>>> import numpy as np
>>> np.set_printoptions(suppress=True, linewidth=160)
>>> m1 = np.array([[3, 0, 0, 6],
...     [-4, 0, 0, -8],
...     [2, 0, 0, 4],
...     [2, 0, 0, 4],
...     [-4, 0, 0, -8],
...     [2, 0, 0, 4]])
>>> r = np.linalg.matrix_rank(m1)
>>> r
np.int64(1)
>>> null = np.linalg.svd(m1)[2][r:].T
>>> print(np.allclose(m1 @ null, 0))
True
>>> null.shape
(4, 3)
>>> np.round(null @ null.T, 4)
array([[ 0.8,  0. ,  0. , -0.4],
       [ 0. ,  1. ,  0. ,  0. ],
       [ 0. ,  0. ,  1. ,  0. ],
       [-0.4,  0. ,  0. ,  0.2]])
>>> print([int(np.linalg.matrix_rank(np.delete(m1, i, axis=0))) for i in range(6)])
[1, 1, 1, 1, 1, 1]
>>> np.linalg.matrix_rank(m1.T @ m1), np.linalg.matrix_rank(m1 @ m1.T)
(np.int64(1), np.int64(1))
>>> [int(np.linalg.matrix_rank(m1[:i])) for i in range(1, len(m1) + 1)]
[1, 1, 1, 1, 1, 1]
>>> E = np.loadtxt("dump.csv", delimiter=",")
>>> E.round(4)
array([[-0.3444, -0.3667, -0.1222, -0.8556],
       [-0.3667,  0.9   , -0.0333, -0.2333],
       [-0.1222, -0.0333,  0.9889, -0.0778],
       [-0.8556, -0.2333, -0.0778,  0.4556]])
>>> np.allclose(E @ E.T, E.T @ E)
True
>>> (E - E.T) / 2
array([[0., 0., 0., 0.],
       [0., 0., 0., 0.],
       [0., 0., 0., 0.],
       [0., 0., 0., 0.]])
>>> np.trace(E)
np.float64(2.0)
>>> vec = np.array([0, -1, 1, -2])
>>> [p for p in range(1, 25) if np.allclose(np.linalg.matrix_power(E, p), np.eye(4))]
[2, 4, 6, 8, 10, 12, 14, 16, 18, 20, 22, 24]
>>> round(np.linalg.norm(E[1], 1), 4), round(np.linalg.norm(E[1], np.inf), 4)
(np.float64(1.5333), np.float64(0.9))
>>> np.round(np.linalg.norm(E, axis=0), 4)
array([1., 1., 1., 1.])
>>> np.round(np.linalg.norm(E, axis=1), 4)
array([1., 1., 1., 1.])
>>> round(float(np.linalg.norm(E, 2)), 4)
1.0
>>> round(np.linalg.norm(E) ** 2 / np.linalg.norm(E, 2) ** 2, 4)
np.float64(4.0)
>>> round(float(np.linalg.norm(E, 1)), 4), round(np.linalg.norm(E, np.inf), 4)
(1.6889, np.float64(1.6889))
>>> np.round(np.linalg.norm(E, "nuc"), 4)
np.float64(4.0)
>>> round(np.linalg.norm(E[1] - E[3]), 4)
np.float64(1.4142)
>>> round(E[1] @ E[3], 4)
np.float64(-0.0)
>>> P = np.triu(np.array([[-3, 3, 3, 5], [-2, -1, -4, 2], [-1, -1, 5, 3], [-4, -4, -3, 4]]), 1) + np.eye(4)
>>> M2 = P @ E @ np.linalg.inv(P)
>>> round(np.linalg.det(M2), 4)
np.float64(-1.0)
>>> rng = np.random.default_rng(84752)
>>> labels = rng.permutation(4)
>>> labels
array([2, 1, 0, 3])
>>> M2 = E[labels][:, labels]
>>> np.trace(M2)
np.float64(2.0)
>>> np.allclose(M2, E)
False
